% python3 -q
>>> import numpy as np
>>> np.set_printoptions(precision=1, suppress=True, linewidth=160)
>>> def rd(a):
...     return np.round(a, 1) + 0
... 
>>> feats = np.array([[-1, 2, -2, -1, -3, 1],
...     [-3, -3, 3, 2, 0, 0],
...     [-1, -2, 0, -1, -3, -2],
...     [-1, -2, -3, 3, 0, 2],
...     [-1, 3, -3, -2, 3, -3],
...     [2, 0, 2, -2, 2, -3],
...     [3, 3, 3, -1, 3, 0],
...     [-3, 1, 2, -1, 3, -1],
...     [3, 1, 1, 0, 1, -3]])
>>> feats[:, 0] = 4 * feats[:, 3]
>>> feats
array([[-4,  2, -2, -1, -3,  1],
       [ 8, -3,  3,  2,  0,  0],
       [-4, -2,  0, -1, -3, -2],
       [12, -2, -3,  3,  0,  2],
       [-8,  3, -3, -2,  3, -3],
       [-8,  0,  2, -2,  2, -3],
       [-4,  3,  3, -1,  3,  0],
       [-4,  1,  2, -1,  3, -1],
       [ 0,  1,  1,  0,  1, -3]])
>>> # looks like rank 5
>>> left, sv, Vh = np.linalg.svd(feats)
>>> np.argmax(sv[:-1] / (sv[1:] + 1e-6)) + 1
np.int64(5)
>>> other = left[:, :5] @ np.diag(sv[:5]) @ Vh[:5]
>>> rd(np.abs(feats - other).max())
np.float64(0.0)
>>> rng = np.random.default_rng(12512)
>>> other = feats + rng.integers(-2, 3, (9, 5)) @ rng.integers(-2, 3, (5, 6))
>>> other
array([[  1,  -6,  -7,   2,   8,   8],
       [  3,   2,   4,   2,  -6,   0],
       [  1,  -5,   1,   4,   3,   3],
       [ 11,   1,   0,   4,  -3,   2],
       [ -6,  -3,  -3,  -3,   2,  -3],
       [-10,  -4,  -2,  -4,   2,  -1],
       [ -4,  -1,  -4,   1,   3,  -1],
       [  2,  -3,   1,   1,  12,   1],
       [  5,  -3,   0,   5,   5,  -1]])
>>> other - feats
array([[ 5, -8, -5,  3, 11,  7],
       [-5,  5,  1,  0, -6,  0],
       [ 5, -3,  1,  5,  6,  5],
       [-1,  3,  3,  1, -3,  0],
       [ 2, -6,  0, -1, -1,  0],
       [-2, -4, -4, -2,  0,  2],
       [ 0, -4, -7,  2,  0, -1],
       [ 6, -4, -1,  2,  9,  2],
       [ 5, -4, -1,  5,  4,  2]])
>>> rd(np.linalg.svd(other - feats, compute_uv=False))
array([26.4, 10.9,  6.3,  5.8,  5. ,  0. ])
>>> np.linalg.matrix_rank(other - feats, tol=1e-8)
np.int64(5)
